$ python3 -q
>>> import numpy as np
>>> import numpy.linalg as la
>>> np.set_printoptions(precision=2, suppress=True, linewidth=100, legacy="1.25")
>>> rnd = lambda a: np.round(a, 2) + 0
>>> mat = np.load("data.npy")
>>> mat
array([[ 0,  5,  0, -4, -2,  1],
       [ 0,  0,  0,  0,  0,  0],
       [ 2,  0, -5,  0,  0, -2],
       [ 0,  3,  2,  0,  0,  3],
       [ 0,  0,  0,  0,  4,  0],
       [ 3,  3,  0,  0, -1,  0]])
>>> rk = la.matrix_rank(mat)
>>> rk
5
>>> ns = la.svd(mat)[2][rk:].T
>>> [int(la.matrix_rank(mat[:i])) for i in range(1, len(mat) + 1)]
[1, 1, 2, 3, 4, 5]
>>> rnd(mat @ ns)
array([[0.],
       [0.],
       [0.],
       [0.],
       [0.],
       [0.]])
>>> ns.shape
(6, 1)
>>> f = np.array([0, 2, 1, 2, 2])
>>> rng = np.random.default_rng(83)
>>> J = np.outer(rng.normal(size=17), f) + 0.05 * rng.normal(size=(17, 5))
>>> rnd(J)
array([[ 0.  , -2.98, -1.48, -2.92, -2.92],
       [ 0.03, -0.86, -0.41, -0.78, -0.79],
       [ 0.02, -0.04, -0.12, -0.07, -0.08],
       [-0.02,  0.8 ,  0.36,  0.78,  0.8 ],
       [-0.02, -2.06, -0.99, -2.14, -2.1 ],
       [-0.09,  2.42,  1.24,  2.41,  2.41],
       [-0.02,  0.51,  0.26,  0.3 ,  0.45],
       [ 0.04, -1.13, -0.49, -1.1 , -1.12],
       [-0.03, -3.  , -1.54, -3.02, -3.07],
       [ 0.1 , -1.39, -0.69, -1.31, -1.32],
       [-0.08,  1.47,  0.7 ,  1.32,  1.41],
       [ 0.  ,  0.96,  0.61,  1.11,  1.05],
       [-0.03,  1.78,  0.88,  1.77,  1.71],
       [ 0.05, -1.03, -0.59, -1.09, -0.99],
       [-0.02,  1.56,  0.73,  1.56,  1.55],
       [-0.02, -0.43, -0.17, -0.38, -0.44],
       [-0.1 ,  2.97,  1.47,  2.89,  2.92]])
>>> rnd(np.abs(la.svd(J)[2][-1]))
array([0.53, 0.48, 0.13, 0.13, 0.67])
>>> np.argsort(-la.norm(J, axis=0).round(6), kind="stable")[:3]
array([1, 4, 3])
>>> Xs = (J - J.mean(axis=0)) / J.std(axis=0)
>>> rnd(Xs.std(axis=0))
array([1., 1., 1., 1., 1.])
>>> b = la.lstsq(np.delete(Xs, 0, axis=1), Xs[:, 0])[0]
>>> np.abs(b).argmax()
3
>>> rnd(b)
array([-16.65,  -3.26,  -0.35,  19.66])
>>> G = np.cov(J, rowvar=False)
>>> rnd(J.std(axis=0))
array([0.05, 1.74, 0.87, 1.72, 1.73])
>>> np.argsort(-J.std(axis=0).round(6), kind="stable")
array([1, 4, 3, 2, 0])
>>> rnd(la.eigvalsh(G)[::-1])
array([10.34,  0.  ,  0.  ,  0.  ,  0.  ])
>>> rnd(G)
array([[ 0.  , -0.06, -0.03, -0.05, -0.05],
       [-0.06,  3.22,  1.61,  3.19,  3.19],
       [-0.03,  1.61,  0.8 ,  1.59,  1.59],
       [-0.05,  3.19,  1.59,  3.16,  3.16],
       [-0.05,  3.19,  1.59,  3.16,  3.17]])
>>> rnd(np.polyfit(J[:, 1], J[:, 3], 1))
array([ 0.99, -0.01])
>>> np.argwhere(np.triu(np.abs(np.corrcoef(J.T)) > 0.8, 1))
array([[1, 2],
       [1, 3],
       [1, 4],
       [2, 3],
       [2, 4],
       [3, 4]])
>>> rnd(np.corrcoef(J.T))
array([[ 1.  , -0.61, -0.6 , -0.59, -0.59],
       [-0.61,  1.  ,  1.  ,  1.  ,  1.  ],
       [-0.6 ,  1.  ,  1.  ,  1.  ,  1.  ],
       [-0.59,  1.  ,  1.  ,  1.  ,  1.  ],
       [-0.59,  1.  ,  1.  ,  1.  ,  1.  ]])
>>> Xs = J - J.mean(axis=0)
>>> U, sigma, vt = la.svd(Xs, full_matrices=False)
>>> np.abs(vt[0]).argmax()
1
>>> np.abs(U[:, 0]).argmax()
8
>>> np.searchsorted(np.cumsum(sigma ** 2) / (sigma ** 2).sum(), 0.9) + 1
1
>>> x0 = np.array([8, -2, 7, -8, -6])
>>> rhs = J @ x0
>>> rnd(la.solve(J.T @ J, J.T @ rhs))
array([ 8., -2.,  7., -8., -6.])
>>> rhs = rhs + 0.05 * rng.normal(size=17)
>>> rnd(rhs)
array([ 36.49,  10.1 ,   0.36, -10.14,  26.72, -30.7 ,  -4.48,  14.68,  37.6 ,  17.22, -17.76,
       -12.8 , -22.05,  13.1 , -19.92,   5.04, -37.09])
>>> b, *_ = la.lstsq(J, rhs)
>>> rnd(J.T @ (rhs - J @ b))
array([0., 0., 0., 0., 0.])
>>> rnd(la.norm(rhs - J @ b))
0.25
>>> m1 = np.load("case5.npy")
>>> rnd(m1)
array([[ 0.2 , -0.28,  0.28, -0.04],
       [-0.28,  0.4 , -0.4 ,  0.06],
       [ 0.28, -0.4 ,  0.4 , -0.06],
       [-0.04,  0.06, -0.06,  0.01]])
>>> # symmetric, so the eigenvalues are real
>>> Xs = J - J.mean(axis=0)
>>> V = la.svd(Xs)[2][:1]
>>> out = Xs - Xs @ V.T @ V
>>> rnd(np.cov(Xs @ V.T, rowvar=False))
10.34
>>> rnd(np.diag(V.T @ V))
array([0.  , 0.31, 0.08, 0.3 , 0.31])
>>> rnd(out.std(axis=0))
array([0.04, 0.04, 0.04, 0.04, 0.02])
>>> rnd((Xs @ V.T).std(axis=0))
array([3.12])
>>> U, sigma, vt = la.svd(m1)
>>> np.argmax(sigma[:-1] / (sigma[1:] + 1e-6)) + 1
1
>>> out = U[:, :1] @ np.diag(sigma[:1]) @ vt[:1]
>>> rnd(la.norm(m1 - out) / la.norm(m1))
0.0
>>> hat = np.triu(np.array([[-2, -4, -4, -4], [-2, 3, -5, 3], [-5, 2, -3, -4], [2, 0, -3, 2]]), 1) + np.eye(4)
>>> out = hat @ m1 @ la.inv(hat)
>>> rnd(out)
array([[   0.36,    0.94,    6.68,   25.26],
       [  -1.81,   -4.72,  -33.39, -126.29],
       [   0.44,    1.15,    8.16,   30.87],
       [  -0.04,   -0.1 ,   -0.74,   -2.81]])
>>> rnd(np.trace(out)), rnd(np.trace(m1))
(1.0, 1.0)
>>> rnd(np.poly(out))
array([ 1., -1.,  0.,  0.,  0.])
>>> W0 = np.load("out1.npy")
>>> W0
array([[0, 0, 0],
       [0, 0, 0],
       [0, 0, 4]])
>>> theta = np.radians(45)
>>> r_ = np.eye(3)
>>> r_[2, 2] = r_[1, 1] = np.cos(theta)
>>> r_[2, 1], r_[1, 2] = -np.sin(theta), np.sin(theta)
>>> rnd(r_)
array([[ 1.  ,  0.  ,  0.  ],
       [ 0.  ,  0.71,  0.71],
       [ 0.  , -0.71,  0.71]])
>>> out = W0 @ r_.T
>>> rnd(la.svd(W0, compute_uv=False)), rnd(la.svd(out, compute_uv=False))
(array([4., 0., 0.]), array([4., 0., 0.]))
>>> np.allclose(la.norm(W0, axis=1), la.norm(out, axis=1))
True
>>> rnd(la.det(r_)), rnd(np.trace(r_))
(1.0, 2.41)
>>> rnd(np.abs(out - W0).max(axis=0))
array([0.  , 2.83, 1.17])
>>> rnd(la.det(W0))
0.0
>>> rnd(np.sort(la.eigvals(W0).real))
array([0., 0., 4.])
>>> np.flatnonzero(la.matrix_power((W0 != 0) + (W0.T != 0) + np.eye(3), 3)[2])
array([2])
>>> evals, V = la.eigh(W0)
>>> evals.sum(), np.trace(W0)
(4.0, 4)
>>> evals
array([0., 0., 4.])
>>> np.abs(V[:, -1])
array([0., 0., 1.])
>>> V.T @ V
array([[1., 0., 0.],
       [0., 1., 0.],
       [0., 0., 1.]])
>>> U, sigma, vt = la.svd(W0)
>>> sigma
array([4., 0., 0.])
>>> out = U[:, :1] @ np.diag(sigma[:1]) @ vt[:1]
>>> rnd(la.norm(W0 - out) / la.norm(W0))
0.0
>>> out
array([[0., 0., 0.],
       [0., 0., 0.],
       [0., 0., 4.]])
>>> la.matrix_rank(W0, rtol=0.05)
1
>>> la.matrix_rank(out)
1
>>> X = np.load("a.npy")
>>> rnd(X)
array([[ 0.12,  2.69, -0.51,  1.06, -0.6 ],
       [ 0.01, -2.47,  0.12, -1.18,  1.22],
       [-0.35,  1.03,  0.95,  1.08, -2.4 ],
       [-0.51, -0.99,  1.51,  0.39, -2.31],
       [-0.21,  1.81,  0.49,  1.21, -1.99],
       [-0.2 ,  1.84,  0.47,  1.21, -1.97],
       [-0.32,  1.23,  0.85,  1.12, -2.33],
       [-0.51, -0.89,  1.51,  0.43, -2.34],
       [-0.45, -2.16,  1.42, -0.26, -1.44],
       [ 0.33, -1.2 , -0.86, -1.11,  2.34],
       [ 0.44,  2.23, -1.39,  0.31,  1.34]])
>>> # looks like rank 2
>>> Xs = X - X.mean(axis=1)
Traceback (most recent call last):
  File "<python-input-93>", line 1, in <module>
    Xs = X - X.mean(axis=1)
         ~~^~~~~~~~~~~~~~~~
ValueError: operands could not be broadcast together with shapes (11,5) (11,) 
>>> Xs = X - X.mean(axis=0)
>>> U, sigma, vt = la.svd(Xs, full_matrices=False)
>>> (np.sign(U[:, 0]) == np.sign(U[0, 0])).astype(int)
array([1, 0, 1, 1, 1, 1, 1, 1, 0, 0, 0])
>>> np.abs(vt[0]).argmax()
4
>>> rnd(vt[0] * np.sign(vt[0, np.abs(vt[0]).argmax()]))
array([ 0.07, -0.61, -0.16, -0.4 ,  0.66])
>>> rnd((sigma ** 2).sum() ** 2 / (sigma ** 4).sum())
1.96
>>> np.searchsorted(np.cumsum(sigma ** 2) / (sigma ** 2).sum(), 0.9) + 1
2
>>> rnd(sigma)
array([6.95, 6.  , 0.  , 0.  , 0.  ])
>>> rnd(sigma ** 2 / (sigma ** 2).sum())
array([0.57, 0.43, 0.  , 0.  , 0.  ])
>>> np.abs(U[:, 0]).argmax()
9
